$ python -q
>>> import numpy as np
>>> np.set_printoptions(precision=2, suppress=True, linewidth=200, floatmode="fixed")
>>> def rd(a):
...     return np.round(a, 2) + 0
... 
>>> data = np.array([[-1, 3, -1], [-1, 3, -1], [-2, 6, -2]])
>>> # column 1 is much longer than the rest
>>> rk = np.linalg.matrix_rank(data)
>>> print(rk)
1
>>> N = np.linalg.svd(data)[2][rk:].T
>>> print(np.linalg.matrix_rank(data.T @ data), np.linalg.matrix_rank(data @ data.T))
1 1
>>> print(rd(N @ N.T))
[[ 0.91  0.27 -0.09]
 [ 0.27  0.18  0.27]
 [-0.09  0.27  0.91]]
>>> print([int(np.linalg.matrix_rank(data[:, :j + 1])) for j in range(3)])
[1, 1, 1]
>>> print(np.linalg.lstsq(data[:-1].T, data[-1])[2])
1
>>> left, s, Vh = np.linalg.svd(data)
>>> print(np.argmax(s[:-1] / (s[1:] + 1e-6)) + 1)
1
>>> M2 = left[:, :1] @ np.diag(s[:1]) @ Vh[:1]
>>> print(rd(np.linalg.norm(data - M2, 2)), rd(s[1]))
0.0 0.0
>>> print(rd(np.linalg.norm(data - M2) / np.linalg.norm(data)))
0.0
>>> print(np.linalg.matrix_rank(data, rtol=0.05))
1
>>> print(np.linalg.matrix_rank(M2))
1
>>> print(rd(np.abs(data - M2).max()))
0.0
>>> J = np.array([[3.69, 1.17, -2.52],
...     [-0.32, -0.4, -0.32],
...     [-0.7, 0.4, 1.6],
...     [-0.41, 0.38, 1.2]])
>>> # looks like rank 2
>>> print([round(float(x), 2) for x in np.linalg.svd(J, compute_uv=False)[:3]])
[4.92, 1.57, 0.0]
>>> print(rd(np.linalg.norm(J, 2) / np.linalg.norm(J)))
0.95
>>> print(np.argsort(-np.linalg.norm(J, axis=0).round(6), kind="stable")[:3])
[0 2 1]
>>> print(np.linalg.cond(J) > 100)
True
>>> X = np.loadtxt("block12.csv", delimiter=",")
>>> print(rd(X))
[[ 0.48  0.29 -0.29  0.29]
 [ 0.29  0.17 -0.17  0.17]
 [-0.29 -0.17  0.17 -0.17]
 [ 0.29  0.17 -0.17  0.17]]
>>> left, s, Vh = np.linalg.svd(X, full_matrices=False)
>>> print(rd(Vh @ Vh.T))
[[1.00 0.00 0.00 0.00]
 [0.00 1.00 0.00 0.00]
 [0.00 0.00 1.00 0.00]
 [0.00 0.00 0.00 1.00]]
>>> print(rd(np.abs(Vh[0])))
[0.69 0.42 0.42 0.42]
>>> rng = np.random.default_rng(32)
>>> M2 = X + rng.integers(-2, 3, (4, 1)) @ rng.integers(-2, 3, (1, 4))
>>> print(rd(M2))
[[ 0.48 -1.71 -2.29 -1.71]
 [ 0.29  2.17  1.83  2.17]
 [-0.29 -2.17 -1.83 -2.17]
 [ 0.29  0.17 -0.17  0.17]]
>>> print(np.abs(M2 - X).sum(axis=1))
[6.00 6.00 6.00 0.00]
>>> print(np.linalg.matrix_rank(M2 - X, tol=1e-8))
1
